% ipython --no-banner

In [1]: import numpy as np

In [2]: np.set_printoptions(precision=2, suppress=True, linewidth=140)

In [3]: def rd(a):
   ...:     return np.round(a, 2) + 0
   ...: 

In [4]: J = np.load("run9.npy")

In [5]: J
Out[5]: 
array([[ 1., -2., -2.,  0.],
       [-2., -1., -2., -2.],
       [ 2.,  0.,  1.,  2.],
       [-2.,  2.,  2., -1.]])

In [6]: B = J / np.sqrt((J ** 2).mean(axis=1, keepdims=True))

In [7]: J - J.mean(axis=1, keepdims=True)
Out[7]: 
array([[ 1.75, -1.25, -1.25,  0.75],
       [-0.25,  0.75, -0.25, -0.25],
       [ 0.75, -1.25, -0.25,  0.75],
       [-2.25,  1.75,  1.75, -1.25]])

In [8]: print(np.linalg.matrix_rank(J - J.mean(axis=1, keepdims=True)))
3

In [9]: rd(np.linalg.norm(B, axis=1))
Out[9]: array([2., 2., 2., 2.])

In [10]: rd(B[2])
Out[10]: array([1.33, 0.  , 0.67, 1.33])

In [11]: B = J / np.linalg.norm(J, axis=1, keepdims=True)

In [12]: C2 = B @ B.T

In [13]: (C2 - 2 * np.eye(4)).round(6).argmax(axis=1)
Out[13]: array([1, 0, 0, 1])

In [14]: rd(np.linalg.norm(B, axis=1))
Out[14]: array([1., 1., 1., 1.])

In [15]: np.argwhere(np.triu(np.abs(C2) > 0.95, 1))
Out[15]: array([], shape=(0, 2), dtype=int64)

In [16]: rd(C2)
Out[16]: 
array([[ 1.  ,  0.37,  0.  , -0.92],
       [ 0.37,  1.  , -0.92,  0.  ],
       [ 0.  , -0.92,  1.  , -0.37],
       [-0.92,  0.  , -0.37,  1.  ]])

In [17]: rd(C2[0])
Out[17]: array([ 1.  ,  0.37,  0.  , -0.92])

In [18]: vec = np.array([3, 2, -2, -2])

In [19]: J @ np.eye(4)[1]
Out[19]: array([-2., -1.,  0.,  2.])

In [20]: J * vec
Out[20]: 
array([[ 3., -4.,  4., -0.],
       [-6., -2.,  4.,  4.],
       [ 6.,  0., -2., -4.],
       [-6.,  4., -4.,  2.]])

In [21]: np.linalg.norm(J @ vec) <= np.linalg.norm(J, 2) * np.linalg.norm(vec) + 1e-9
Out[21]: np.True_

In [22]: J @ np.ones(4)
Out[22]: array([-3., -7.,  5.,  1.])

In [23]: Q, evecs = np.linalg.qr(J[:, :2])[0], np.linalg.qr(J[:, 2:])[0]

In [24]: sv = np.linalg.svd(Q.T @ evecs, compute_uv=False)

In [25]: rd(np.degrees(np.arccos(sv.clip(0, 1))))
Out[25]: array([5.71, 5.71])

In [26]: (sv > 0.9).sum()
Out[26]: np.int64(2)

In [27]: rd(sv)
Out[27]: array([1., 1.])

In [28]: arr = np.loadtxt("a.csv", delimiter=",")

In [29]: arr
Out[29]: 
array([[0., 5., 0., 0., 0., 0.],
       [4., 3., 0., 0., 0., 0.],
       [2., 2., 0., 0., 0., 0.],
       [0., 0., 0., 5., 0., 0.],
       [0., 0., 4., 3., 0., 0.],
       [0., 0., 2., 2., 0., 0.],
       [0., 0., 0., 0., 0., 5.],
       [0., 0., 0., 0., 4., 3.],
       [0., 0., 0., 0., 2., 2.]])

In [30]: B = np.c_[arr[:, :4] @ np.array([[1, -2, 3, 2], [2, 5, 4, 0], [-3, -2, -2, 4], [2, 5, -2, 4]]), np.array([1, 2, 0, 0, 2, 0, 1, 0, 1])]

In [31]: B
Out[31]: 
array([[ 10.,  25.,  20.,   0.,   1.],
       [ 10.,   7.,  24.,   8.,   2.],
       [  6.,   6.,  14.,   4.,   0.],
       [ 10.,  25., -10.,  20.,   0.],
       [ -6.,   7., -14.,  28.,   2.],
       [ -2.,   6.,  -8.,  16.,   0.],
       [  0.,   0.,   0.,   0.,   1.],
       [  0.,   0.,   0.,   0.,   0.],
       [  0.,   0.,   0.,   0.,   1.]])

In [32]: np.linalg.matrix_rank(B)
Out[32]: np.int64(5)

In [33]: np.linalg.matrix_rank(np.c_[arr, B])
Out[33]: np.int64(7)

In [34]: def softmax(z):
    ...:     e = np.exp(z - z.max(axis=-1, keepdims=True))
    ...:     return e / e.sum(axis=-1, keepdims=True)
    ...: 

In [35]: rd(softmax(arr[7] + 3))
Out[35]: array([0.01, 0.01, 0.01, 0.01, 0.69, 0.26])

In [36]: print(rd(softmax(arr).sum(axis=1)))
[1. 1. 1. 1. 1. 1. 1. 1. 1.]

In [37]: rd(softmax(10 * arr[7]))
Out[37]: array([0., 0., 0., 0., 1., 0.])

In [38]: rd(softmax(arr[7]))
Out[38]: array([0.01, 0.01, 0.01, 0.01, 0.69, 0.26])

In [39]: scores = arr @ arr.T / np.sqrt(6)

In [40]: rd(softmax(scores + np.triu(np.full(scores.shape, -np.inf), 1)))
Out[40]: 
array([[1.  , 0.  , 0.  , 0.  , 0.  , 0.  , 0.  , 0.  , 0.  ],
       [0.02, 0.98, 0.  , 0.  , 0.  , 0.  , 0.  , 0.  , 0.  ],
       [0.15, 0.78, 0.07, 0.  , 0.  , 0.  , 0.  , 0.  , 0.  ],
       [0.  , 0.  , 0.  , 1.  , 0.  , 0.  , 0.  , 0.  , 0.  ],
       [0.  , 0.  , 0.  , 0.02, 0.98, 0.  , 0.  , 0.  , 0.  ],
       [0.  , 0.  , 0.  , 0.15, 0.77, 0.07, 0.  , 0.  , 0.  ],
       [0.  , 0.  , 0.  , 0.  , 0.  , 0.  , 1.  , 0.  , 0.  ],
       [0.  , 0.  , 0.  , 0.  , 0.  , 0.  , 0.02, 0.98, 0.  ],
       [0.  , 0.  , 0.  , 0.  , 0.  , 0.  , 0.15, 0.77, 0.07]])

In [41]: rd(softmax(scores)[7] @ arr)
Out[41]: array([0.  , 0.  , 0.  , 0.  , 3.91, 3.02])

In [42]: softmax(scores).round(6).argmax(axis=1)
Out[42]: array([0, 1, 1, 3, 4, 4, 6, 7, 7])

In [43]: B = np.array([[0, -2, -1, 2, 1], [-3, -1, -1, 3, 3]])

In [44]: feats = B.T @ B

In [45]: print(feats)
[[ 9  3  3 -9 -9]
 [ 3  5  3 -7 -5]
 [ 3  3  2 -5 -4]
 [-9 -7 -5 13 11]
 [-9 -5 -4 11 10]]

In [46]: # equal to its transpose

In [47]: Uu, sv, vt = np.linalg.svd(feats)

In [48]: rd(sv)
Out[48]: array([34.81,  4.19,  0.  ,  0.  ,  0.  ])

In [49]: B = Uu[:, :2] @ np.diag(sv[:2]) @ vt[:2]

In [50]: rd(np.linalg.norm(feats - B) / np.linalg.norm(feats))
Out[50]: np.float64(0.0)

In [51]: K = np.load("data.npy")

In [52]: K
Out[52]: 
array([[ 0.4 , -0.7 ,  0.8 , -0.8 ],
       [-1.2 ,  0.8 ,  0.8 , -0.8 ],
       [-1.3 , -0.6 ,  0.7 , -0.71],
       [ 1.6 ,  1.2 , -0.2 ,  0.16],
       [ 0.2 , -1.2 ,  0.5 , -0.47],
       [ 0.3 ,  0.1 ,  0.3 , -0.31],
       [ 1.5 ,  0.8 , -0.1 ,  0.09],
       [-0.3 ,  1.  ,  0.2 , -0.21],
       [ 0.4 , -0.4 ,  0.9 , -0.91],
       [-1.8 , -0.9 , -1.1 ,  1.1 ],
       [ 1.  , -0.8 ,  1.3 , -1.29],
       [ 1.6 , -1.4 , -0.2 ,  0.23],
       [-0.6 , -0.7 ,  0.6 , -0.58]])

In [53]: dist = np.linalg.norm(K[:, None] - K[None], axis=-1)

In [54]: dist.mean(axis=1).argmax()
Out[54]: np.int64(9)

In [55]: rd(dist[:5, :5])
Out[55]: 
array([[0.  , 2.19, 1.71, 2.64, 0.7 ],
       [2.19, 0.  , 1.41, 3.15, 2.48],
       [1.71, 1.41, 0.  , 3.64, 1.65],
       [2.64, 3.15, 3.64, 0.  , 2.93],
       [0.7 , 2.48, 1.65, 2.93, 0.  ]])

In [56]: rd(np.linalg.norm(K - K.mean(axis=0), axis=1))
Out[56]: array([0.85, 1.8 , 1.57, 2.17, 1.01, 0.36, 1.81, 1.31, 0.85, 2.9 , 1.7 , 2.04, 0.95])

In [57]: P = K @ np.linalg.solve(K.T @ K, K.T)

In [58]: print(rd(np.diag(P)))
[0.19 0.43 0.41 0.52 0.23 0.06 0.2  0.15 0.26 0.59 0.34 0.48 0.16]

In [59]: np.allclose(P @ P, P)
Out[59]: True

In [60]: r0 = np.array([4, 1, 0])

In [61]: g = np.array([3, 1, -5])

In [62]: data = r0[:, None] + g[None, :]

In [63]: data
Out[63]: 
array([[ 7,  5, -1],
       [ 4,  2, -4],
       [ 3,  1, -5]])

In [64]: # rows and columns are dependent

In [65]: rk = np.linalg.matrix_rank(data)

In [66]: rk
Out[66]: np.int64(2)

In [67]: ns = np.linalg.svd(data)[2][rk:].T

In [68]: ns.shape
Out[68]: (3, 1)

In [69]: rd(ns @ ns.T)
Out[69]: 
array([[ 0.35, -0.46,  0.12],
       [-0.46,  0.62, -0.15],
       [ 0.12, -0.15,  0.04]])

In [70]: [int(np.linalg.matrix_rank(data[:i])) for i in range(1, len(data) + 1)]
Out[70]: [1, 2, 2]

In [71]: rd(data @ ns)
Out[71]: 
array([[0.],
       [0.],
       [0.]])

In [72]: Uu, sv, vt = np.linalg.svd(data)

In [73]: evecs = vt[:(sv > 1e-8).sum()]

In [74]: rng = np.random.default_rng(6752)

In [75]: vec = data[1] + -3 * data[0] + rng.integers(2) * np.eye(3)[1]

In [76]: vec
Out[76]: array([-17., -12.,  -1.])

In [77]: print(np.allclose(evecs.T @ evecs @ vec, vec))
False

In [78]: rd(np.linalg.norm(vec - evecs.T @ evecs @ vec))
Out[78]: np.float64(0.78)

In [79]: print(rd(evecs.T @ evecs))
[[ 0.65  0.46 -0.12]
 [ 0.46  0.38  0.15]
 [-0.12  0.15  0.96]]

In [80]: np.linalg.matrix_rank(np.vstack([data, vec]))
Out[80]: np.int64(3)

In [81]: B = data[0, 0] * data[1:] - np.outer(data[1:, 0], data[0])

In [82]: B
Out[82]: 
array([[  0,  -6, -24],
       [  0,  -8, -32]])

In [83]: print(rd(data[:, 0] / data[0, 0]))
[1.   0.57 0.43]

In [84]: print(np.linalg.matrix_rank(B), np.linalg.matrix_rank(data))
1 2

In [85]: np.trace(data)
Out[85]: np.int64(4)

In [86]: np.allclose(data, data.T)
Out[86]: False

In [87]: rd(np.linalg.det(data))
Out[87]: np.float64(0.0)

In [88]: np.linalg.matrix_power(data, 2)
Out[88]: 
array([[ 66,  44, -22],
       [ 24,  20,   8],
       [ 10,  12,  18]])

In [89]: (data - data.T) / 2
Out[89]: 
array([[ 0. ,  0.5, -2. ],
       [-0.5,  0. , -2.5],
       [ 2. ,  2.5,  0. ]])

In [90]: rd(np.sort(np.abs(np.linalg.eigvals(data))))
Out[90]: array([0.  , 4.93, 8.93])

In [91]: print(np.allclose(data @ data.T, data.T @ data))
False

In [92]: z = rng.permutation(5)

In [93]: print(z)
[2 1 0 3 4]

In [94]: B = feats[z][:, z]

In [95]: B
Out[95]: 
array([[ 2,  3,  3, -5, -4],
       [ 3,  5,  3, -7, -5],
       [ 3,  3,  9, -9, -9],
       [-5, -7, -9, 13, 11],
       [-4, -5, -9, 11, 10]])

In [96]: np.allclose(B, feats)
Out[96]: False

In [97]: np.trace(B)
Out[97]: np.int64(39)

In [98]: rd(np.linalg.det(B)), rd(np.linalg.det(feats[z]))
Out[98]: (np.float64(0.0), np.float64(0.0))

In [99]: print(rd(np.sort(np.abs(np.linalg.eigvals(B)))))
[ 0.    0.    0.    4.19 34.81]

In [100]: M = np.cumsum(np.array([[-5, -1, 2],
     ...:     [4, 5, -3],
     ...:     [-3, -4, 9],
     ...:     [2, 6, 6],
     ...:     [9, -5, -1],
     ...:     [4, -5, -7],
     ...:     [1, -9, -6],
     ...:     [4, 6, 9],
     ...:     [6, 8, -3],
     ...:     [-4, 5, 8],
     ...:     [-1, -5, 1],
     ...:     [-4, 7, 5],
     ...:     [-2, -6, 7],
     ...:     [2, 3, -2],
     ...:     [-9, 0, 6],
     ...:     [-2, 4, -5],
     ...:     [1, 0, 1],
     ...:     [0, -6, -1],
     ...:     [0, -7, 3],
     ...:     [0, -1, -6],
     ...:     [9, -8, 6],
     ...:     [-9, -3, -6],
     ...:     [2, -4, -6],
     ...:     [3, -6, -7],
     ...:     [-7, 1, 3],
     ...:     [5, -8, 5],
     ...:     [2, 0, -9]]), axis=0)

In [101]: M
Out[101]: 
array([[ -5,  -1,   2],
       [ -1,   4,  -1],
       [ -4,   0,   8],
       [ -2,   6,  14],
       [  7,   1,  13],
       [ 11,  -4,   6],
       [ 12, -13,   0],
       [ 16,  -7,   9],
       [ 22,   1,   6],
       [ 18,   6,  14],
       [ 17,   1,  15],
       [ 13,   8,  20],
       [ 11,   2,  27],
       [ 13,   5,  25],
       [  4,   5,  31],
       [  2,   9,  26],
       [  3,   9,  27],
       [  3,   3,  26],
       [  3,  -4,  29],
       [  3,  -5,  23],
       [ 12, -13,  29],
       [  3, -16,  23],
       [  5, -20,  17],
       [  8, -26,  10],
       [  1, -25,  13],
       [  6, -33,  18],
       [  8, -33,   9]])

In [102]: Xc = M - M.mean(axis=0)

In [103]: evecs = np.linalg.svd(Xc)[2][:2]

In [104]: B = Xc - Xc @ evecs.T @ evecs

In [105]: rd(B.std(axis=0))
Out[105]: array([6.77, 0.21, 0.44])

In [106]: print(np.linalg.norm(B, axis=1).round(6).argmax())
8

In [107]: A = np.triu(rng.random((3, 3)) < 0.8, 1).astype(int)

In [108]: A = A + A.T

In [109]: A
Out[109]: 
array([[0, 1, 1],
       [1, 0, 1],
       [1, 1, 0]])

In [110]: rd(np.linalg.eigvalsh(A).min())
Out[110]: np.float64(-1.0)

In [111]: print(np.all(np.linalg.eigvalsh(A) > 0))
False

In [112]: rd(np.abs(np.linalg.eigvals(A)).max())
Out[112]: np.float64(2.0)

In [113]: np.linalg.determinant(A)
AttributeError: module 'numpy.linalg' has no attribute 'determinant'


In [114]: (A + A.T) / 2
Out[114]: 
array([[0., 1., 1.],
       [1., 0., 1.],
       [1., 1., 0.]])

In [115]: print(rd(np.sort(np.abs(np.linalg.eigvals(A)))))
[1. 1. 2.]

In [116]: np.trace(A)
Out[116]: np.int64(0)

In [117]: ev, evecs = np.linalg.eigh(A)

In [118]: vec = np.array([1, -1, 0])

In [119]: vec @ A @ vec / (vec @ vec), rd(ev[0]), rd(ev[-1])
Out[119]: (np.float64(-1.0), np.float64(-1.0), np.float64(2.0))

In [120]: (np.sign(evecs[:, -1].round(6)) == np.sign(evecs[0, -1].round(6))).astype(int)
Out[120]: array([1, 1, 1])

In [121]: np.abs(A).sum(axis=1).max(), rd(np.abs(ev).max())
Out[121]: (np.int64(2), np.float64(2.0))

In [122]: rd(np.linalg.eigvalsh(A[1:, 1:]))
Out[122]: array([-1.,  1.])

In [123]: (A @ A)[0]
Out[123]: array([2, 1, 1])

In [124]: ev, evecs = np.linalg.eigh(A)

In [125]: rd(ev)
Out[125]: array([-1., -1.,  2.])

In [126]: print(rd(np.abs(evecs[:, -1])))
[0.58 0.58 0.58]

In [127]: rd(np.linalg.eigvalsh(A + -1 * np.eye(3)))
Out[127]: array([-2., -2.,  1.])

In [128]: rd(np.linalg.svd(A, compute_uv=False))
Out[128]: array([2., 1., 1.])

In [129]: print(np.abs(evecs[:, -1]).round(6).argmax())
0

In [130]: ev.sum(), np.trace(A)
Out[130]: (np.float64(0.0), np.int64(0))

In [131]: rd(evecs.T @ evecs)
Out[131]: 
array([[1., 0., 0.],
       [0., 1., 0.],
       [0., 0., 1.]])

In [132]: rd(evecs.T @ A @ evecs)
Out[132]: 
array([[-1.,  0.,  0.],
       [ 0., -1.,  0.],
       [ 0.,  0.,  2.]])

In [133]: rd(np.linalg.eigvalsh(A @ A))
Out[133]: array([1., 1., 4.])

In [134]: (ev > 1e-8).sum(), (ev < -1e-8).sum()
Out[134]: (np.int64(1), np.int64(2))

In [135]: E = np.load("case11.npy")

In [136]: E
Out[136]: 
array([[ 3.48,  0.7 , -3.1 , -0.2 ],
       [ 1.44,  0.3 ,  0.4 ,  2.6 ],
       [-1.63, -0.3 , -1.5 ,  0.5 ],
       [-2.58, -0.5 , -0.5 ,  1.6 ],
       [-3.58, -0.7 , -1.4 ,  0.9 ],
       [ 7.49,  1.5 , -1.5 , -0.6 ],
       [-2.41, -0.5 ,  0.2 ,  0.1 ],
       [-4.16, -0.8 , -0.8 ,  0.6 ],
       [-0.05,  0.  ,  0.5 ,  0.2 ],
       [ 4.84,  1.  ,  0.2 ,  0.8 ],
       [-3.64, -0.7 , -0.2 ,  0.  ],
       [-0.58, -0.1 , -1.4 ,  1.2 ],
       [-2.54, -0.5 , -0.2 ,  0.  ]])

In [137]: blk = np.stack([E, 3 * E, E[::-1]])

In [138]: print(np.linalg.matrix_rank(blk.reshape(3, -1)))
2

In [139]: rd(np.linalg.norm(blk, axis=(1, 2)))
Out[139]: array([14.07, 42.22, 14.07])

In [140]: C = E[[12, 8]].astype(float)

In [141]: for _ in range(6):
     ...:     z = np.linalg.norm(E[:, None] - C, axis=-1).argmin(axis=1)
     ...:     C = np.array([E[z == j].mean(axis=0) for j in range(2)])
     ...: 

In [142]: z
Out[142]: array([1, 1, 0, 0, 0, 1, 0, 0, 0, 1, 0, 0, 0])

In [143]: print(np.bincount(z))
[9 4]

In [144]: np.abs(C[1] - C[0]).argmax()
Out[144]: np.int64(0)

In [145]: rd(C[1] - C[0])
Out[145]: array([ 6.66,  1.33, -0.41,  0.08])

In [146]: vec = np.array([7, 3, -3, -2])

In [147]: a = np.maximum(E @ vec, 0)

In [148]: np.flatnonzero(a > 1e-9)
Out[148]: array([0, 1, 5, 9])

In [149]: rd(np.maximum(E @ vec, 0) - np.maximum(-E @ vec, 0))
Out[149]: array([ 36.16,   4.58,  -8.81, -21.26, -24.76,  62.63, -19.17, -30.32,  -2.25,  34.68, -26.98,  -2.56, -18.68])

In [150]: rd(np.maximum(E @ (3 * vec), 0))
Out[150]: array([108.48,  13.74,   0.  ,   0.  ,   0.  , 187.89,   0.  ,   0.  ,   0.  , 104.04,   0.  ,   0.  ,   0.  ])

In [151]: print(rd(E.T @ a))
[ 769.38  155.31 -197.27   -5.16]
